$ python -q
>>> import numpy as np
>>> from numpy import linalg as LA
>>> np.set_printoptions(precision=2, suppress=True, linewidth=100, legacy="1.25")
>>> mat = np.loadtxt("arr.csv", delimiter=",")
>>> print(mat)
[[0. 1. 0. 1. 0.]
 [1. 0. 0. 0. 0.]
 [0. 0. 0. 0. 0.]
 [1. 0. 0. 0. 0.]
 [0. 0. 0. 0. 0.]]
>>> evals, V = LA.eigh(mat)
>>> x = np.array([-2, -1, 0, 0, -2])
>>> print(x @ mat @ x)
4.0
>>> print((np.sign(V[:, -1].round(6)) == np.sign(V[0, -1].round(6))).astype(int))
[1 1 0 1 0]
>>> print(np.round(x @ mat @ x / (x @ x), 2), round(evals[0], 2), round(float(evals[-1]), 2))
0.44 -1.41 1.41
>>> print(LA.eigvalsh(mat[1:, 1:]))
[0. 0. 0. 0.]
>>> print(V * np.maximum(evals, 0) @ V.T)
[[0.71 0.5  0.   0.5  0.  ]
 [0.5  0.35 0.   0.35 0.  ]
 [0.   0.   0.   0.   0.  ]
 [0.5  0.35 0.   0.35 0.  ]
 [0.   0.   0.   0.   0.  ]]
>>> print(np.unique(mat.round(6), axis=0).shape)
(3, 5)
>>> print(np.abs(np.diag(LA.qr(mat)[1])) > 1e-9)
[ True  True False False False]
>>> print(round(np.trace(LA.pinv(mat) @ mat), 2))
2.0
>>> print(round(float(LA.norm(mat, 2)), 2))
1.41
>>> print(round(LA.norm(mat, 1), 2), round(float(LA.norm(mat, np.inf)), 2))
2.0 2.0
>>> print(LA.norm(mat, axis=1))
[1.41 1.   0.   1.   0.  ]
>>> print(LA.norm(mat, axis=1).argmax())
0
>>> print(np.trace(mat @ mat @ mat) // 6)
0.0
>>> Lm = np.diag(mat.sum(axis=1)) - mat
>>> print(Lm @ np.ones(5))
[0. 0. 0. 0. 0.]
>>> print(LA.matrix_rank(Lm))
2
>>> print(Lm)
[[ 2. -1.  0. -1.  0.]
 [-1.  1.  0.  0.  0.]
 [ 0.  0.  0.  0.  0.]
 [-1.  0.  0.  1.  0.]
 [ 0.  0.  0.  0.  0.]]
>>> u = np.array([2, 2, 2, 0, 2, 1, 0, 0])
>>> g = np.array([7, 0, 0, 5, 0, 6, 4, 4, 3, 2])
>>> F = u[:, None] + g[None, :]
>>> print(F)
[[9 2 2 7 2 8 6 6 5 4]
 [9 2 2 7 2 8 6 6 5 4]
 [9 2 2 7 2 8 6 6 5 4]
 [7 0 0 5 0 6 4 4 3 2]
 [9 2 2 7 2 8 6 6 5 4]
 [8 1 1 6 1 7 5 5 4 3]
 [7 0 0 5 0 6 4 4 3 2]
 [7 0 0 5 0 6 4 4 3 2]]
>>> print(round(LA.norm(mat, 2) / LA.norm(mat), 2))
0.71
>>> print([round(float(x), 2) for x in LA.svd(mat, compute_uv=False)[:3]])
[1.41, 1.41, 0.0]
>>> print(LA.matrix_rank(mat, rtol=0.1))
2
